In [1]: import numpy as np

In [2]: from numpy import linalg as LA

In [3]: np.set_printoptions(precision=2, suppress=True, linewidth=160, legacy="1.25")

In [4]: mat = np.loadtxt("block15.csv", delimiter=",")

In [5]: mat
Out[5]: 
array([[  2.45,  -2.2 ,   0.78],
       [  7.44,  -7.1 ,   6.01],
       [  8.21,  -5.51,   8.55],
       [  9.94, -10.97,   4.26],
       [  0.54,  -0.51,   2.07],
       [-10.75,  10.92,  -4.3 ],
       [  3.66,  -3.92,   2.74],
       [  2.53,  -5.28,  -3.77],
       [ -0.15,   0.05,  -2.19],
       [  2.33,  -1.03,   3.81],
       [  0.03,  -0.06,  -0.09],
       [ -2.21,   2.54,  -1.55],
       [ -3.68,   0.45,  -7.83],
       [  8.61,  -8.21,   4.9 ],
       [ -0.68,   2.8 ,   5.13],
       [ -1.92,  -0.31,  -6.55],
       [ -8.61,   8.42,  -3.01]])

In [6]: other = np.c_[mat[:, :2] @ np.array([[-3, -2], [-3, 3]]), np.array([4, -1, 0, 0, -2, -2, 1, 5, -3, -2, 2, -1, -3, -1, -2, 5, -5])]

In [7]: other
Out[7]: 
array([[ -0.74, -11.49,   4.  ],
       [ -1.02, -36.16,  -1.  ],
       [ -8.1 , -32.95,   0.  ],
       [  3.08, -52.81,   0.  ],
       [ -0.09,  -2.63,  -2.  ],
       [ -0.52,  54.26,  -2.  ],
       [  0.79, -19.07,   1.  ],
       [  8.24, -20.9 ,   5.  ],
       [  0.3 ,   0.45,  -3.  ],
       [ -3.88,  -7.75,  -2.  ],
       [  0.1 ,  -0.24,   2.  ],
       [ -0.98,  12.05,  -1.  ],
       [  9.69,   8.69,  -3.  ],
       [ -1.2 , -41.87,  -1.  ],
       [ -6.37,   9.77,  -2.  ],
       [  6.7 ,   2.9 ,   5.  ],
       [  0.58,  42.47,  -5.  ]])

In [8]: LA.norm(LA.qr(mat)[0].T @ other, axis=0) ** 2 / ((other ** 2).sum(axis=0) + 1e-12)
Out[8]: array([1.  , 1.  , 0.33])

In [9]: W0 = np.load("out13.npy")

In [10]: W0.round(2) + 0
Out[10]: 
array([[ 17.83,  23.78,  19.86,  21.8 ,  31.74, -11.94, -13.86,  31.73,  13.91,  -3.96,  -6.01],
       [ 16.76,  22.35,  18.98,  20.48,  30.07, -11.53, -12.94,  29.97,  13.31,  -3.73,  -6.04],
       [ 16.01,  21.33,  18.35,  19.54,  28.87, -11.24, -12.3 ,  28.73,  12.88,  -3.56,  -6.05],
       [ 10.43,  13.71,  13.4 ,  12.42,  19.78,  -8.83,  -7.48,  19.22,   9.55,  -2.38,  -5.92],
       [ 10.31,  13.54,  13.28,  12.26,  19.58,  -8.77,  -7.37,  19.  ,   9.47,  -2.36,  -5.91],
       [  8.06,  10.39,  11.07,   9.25,  15.7 ,  -7.6 ,  -5.41,  14.97,   8.  ,  -1.91,  -5.65],
       [  7.57,   9.69,  10.56,   8.58,  14.83,  -7.33,  -4.98,  14.06,   7.66,  -1.82,  -5.57],
       [  7.35,   9.38,  10.33,   8.28,  14.44,  -7.2 ,  -4.79,  13.65,   7.51,  -1.77,  -5.54],
       [  6.12,   7.61,   8.98,   6.56,  12.19,  -6.45,  -3.71,  11.33,   6.63,  -1.54,  -5.27],
       [  5.47,   6.66,   8.23,   5.63,  10.97,  -6.01,  -3.14,  10.07,   6.13,  -1.43,  -5.1 ],
       [  4.84,   5.74,   7.48,   4.72,   9.76,  -5.56,  -2.58,   8.82,   5.64,  -1.31,  -4.89],
       [  3.56,   3.84,   5.81,   2.84,   7.19,  -4.53,  -1.47,   6.2 ,   4.54,  -1.09,  -4.34],
       [  2.6 ,   2.41,   4.39,   1.41,   5.13,  -3.59,  -0.68,   4.13,   3.59,  -0.93,  -3.71],
       [  2.25,   1.88,   3.81,   0.89,   4.33,  -3.18,  -0.4 ,   3.35,   3.2 ,  -0.87,  -3.41],
       [  1.33,   0.6 ,   2.06,  -0.33,   2.11,  -1.86,   0.18,   1.29,   1.96,  -0.69,  -2.24],
       [  1.15,   0.4 ,   1.68,  -0.48,   1.69,  -1.55,   0.24,   0.93,   1.67,  -0.63,  -1.93],
       [  0.89,   0.18,   1.15,  -0.59,   1.11,  -1.09,   0.27,   0.48,   1.23,  -0.54,  -1.42],
       [  0.77,   0.11,   0.92,  -0.59,   0.88,  -0.88,   0.26,   0.33,   1.03,  -0.48,  -1.18],
       [  0.43,   0.01,   0.4 ,  -0.41,   0.38,  -0.39,   0.16,   0.07,   0.51,  -0.28,  -0.56],
       [  0.26,   0.  ,   0.21,  -0.25,   0.2 ,  -0.21,   0.09,   0.02,   0.28,  -0.17,  -0.3 ],
       [  0.  ,   0.  ,   0.  ,   0.  ,   0.  ,   0.  ,   0.  ,   0.  ,   0.  ,   0.  ,   0.  ],
       [ -0.31,   0.  ,  -0.17,   0.3 ,  -0.18,   0.17,  -0.09,   0.01,  -0.28,   0.2 ,   0.26],
       [ -0.53,  -0.01,  -0.26,   0.51,  -0.29,   0.25,  -0.14,   0.03,  -0.45,   0.35,   0.4 ],
       [ -0.74,  -0.02,  -0.33,   0.7 ,  -0.38,   0.32,  -0.18,   0.06,  -0.61,   0.49,   0.51],
       [ -0.75,  -0.02,  -0.33,   0.71,  -0.39,   0.32,  -0.19,   0.06,  -0.61,   0.49,   0.52],
       [ -3.38,  -0.6 ,  -0.69,   2.38,  -1.43,   0.49,  -0.18,   0.08,  -1.95,   2.05,   0.87],
       [ -3.84,  -0.75,  -0.72,   2.59,  -1.62,   0.47,  -0.13,   0.04,  -2.14,   2.31,   0.85],
       [ -4.7 ,  -1.07,  -0.77,   2.92,  -1.98,   0.41,   0.  ,  -0.06,  -2.48,   2.78,   0.77],
       [ -7.17,  -2.12,  -0.9 ,   3.64,  -3.11,   0.19,   0.52,  -0.53,  -3.38,   4.07,   0.38],
       [-12.61,  -4.91,  -1.22,   4.43,  -5.88,  -0.42,   2.1 ,  -2.13,  -5.17,   6.77,  -0.88],
       [-15.55,  -6.59,  -1.42,   4.58,  -7.5 ,  -0.78,   3.09,  -3.21,  -6.09,   8.17,  -1.67],
       [-18.78,  -8.52,  -1.66,   4.58,  -9.34,  -1.18,   4.26,  -4.51,  -7.09,   9.68,  -2.6 ],
       [-20.32,  -9.47,  -1.79,   4.54, -10.25,  -1.37,   4.85,  -5.17,  -7.56,  10.39,  -3.06],
       [-28.52, -14.75,  -2.53,   3.94, -15.26,  -2.38,   8.13,  -8.97, -10.02,  14.1 ,  -5.6 ]])

In [11]: D = LA.norm(W0[:, None] - W0[None], axis=-1)

In [12]: np.unravel_index(D.round(6).argmax(), D.shape)
Out[12]: (0, 33)

In [13]: np.flatnonzero(D[5] < D.mean() / 2)
Out[13]: array([ 3,  4,  5,  6,  7,  8,  9, 10])

In [14]: (D + 1e9 * np.eye(34)).round(6).argmin(axis=1)
Out[14]: array([ 1,  2,  1,  4,  3,  6,  7,  6,  9, 10,  9, 12, 13, 12, 15, 14, 17, 16, 19, 18, 21, 22, 23, 24, 23, 26, 25, 26, 27, 30, 29, 32, 31, 32])

In [15]: D[5].round(6).argsort(kind="stable")[:4]
Out[15]: array([5, 6, 7, 8])
